$ python3 -q
>>> import numpy as np
>>> np.set_printoptions(suppress=True, linewidth=100)
>>> sigma = 5 * 0.9 ** np.arange(5)
>>> q, _ = np.linalg.qr(np.array([[-0.2, 0.3, -1.2, -0.4, -0.4],
...     [-0.9, 1.5, 0.5, 0.7, -0.4],
...     [-0.8, -1.0, 0.1, 0.4, -1.1],
...     [-0.7, -0.9, 1.0, 1.4, -0.3],
...     [-0.5, -0.1, -1.5, -0.7, 0.9]]))
>>> rng = np.random.default_rng(158)
>>> arr = rng.normal(size=(24, 5)) * sigma @ q
>>> print(arr.round(2))
[[  1.07  -6.94   8.77  -7.05  -2.52]
 [  1.89  -3.36 -14.11   7.38   7.87]
 [  6.91   5.5    3.87   1.45  -1.72]
 [  2.29   6.77   5.1   -1.48  -7.62]
 [  2.85   7.7    3.38  -1.7   -9.93]
 [  5.7    2.4   -0.45  -1.74   5.61]
 [  0.33   7.91   5.68  -0.87   3.45]
 [ -3.51  -0.71  -3.66   9.48  -0.39]
 [  4.69   2.87   3.28  -0.25   3.3 ]
 [ -4.45   0.23   2.26  -5.09  -2.55]
 [  3.01  -0.62  -0.49 -11.15  -6.48]
 [ 13.03   2.23   6.53  -2.74   2.37]
 [ -0.38  -3.07  -2.98  -0.07   2.81]
 [  1.14  -6.57   0.47 -12.82   0.58]
 [ -2.75  -2.55   1.73  -6.19   6.03]
 [  5.93   3.86  -0.51   1.1    0.87]
 [ -2.46  -2.51   4.06 -14.63   2.64]
 [  2.47   1.68  -7.8    7.39   6.86]
 [ -2.14  -1.37   4.71  -1.52  -2.09]
 [ -0.23   0.48   4.42  -7.76  -7.52]
 [  4.07  -1.91   0.44   0.62   2.14]
 [  2.01  -0.99  -2.24   2.07  -0.01]
 [  1.06  -9.98   3.54  -7.07   1.54]
 [  4.35   1.54  -0.49   2.16   4.98]]
>>> x0 = np.array([-3, -1, -1, 2, 5])
>>> y = arr @ x0
>>> np.round(np.linalg.pinv(arr) @ arr, 2) + 0
array([[1., 0., 0., 0., 0.],
       [0., 1., 0., 0., 0.],
       [0., 0., 1., 0., 0.],
       [0., 0., 0., 1., 0.],
       [0., 0., 0., 0., 1.]])
>>> np.round(np.linalg.solve(arr.T @ arr, arr.T @ y), 2)
array([-3., -1., -1.,  2.,  5.])
>>> np.round(np.linalg.lstsq(arr, y)[0], 2)
array([-3., -1., -1.,  2.,  5.])
>>> y = y + 0.1 * rng.normal(size=24)
>>> y.round(2)
array([-31.68,  65.88, -35.7 , -59.83, -72.59,   5.49,   0.98,  31.95,  -4.28, -12.07, -62.57,
       -41.4 ,  21.11, -20.17,  26.77, -14.61, -10.23,  47.55, -10.46, -57.04,   1.07,   1.35,
        -3.14,  15.11])
>>> b, *_ = np.linalg.lstsq(arr, y)
>>> np.round(np.linalg.norm(y - arr @ b), 2)
np.float64(0.37)
>>> np.round(arr.T @ (y - arr @ b), 2) + 0
array([0., 0., 0., 0., 0.])
>>> b.round(2)
array([-3.  , -1.  , -0.99,  2.  ,  4.99])
>>> b.round()
array([-3., -1., -1.,  2.,  5.])
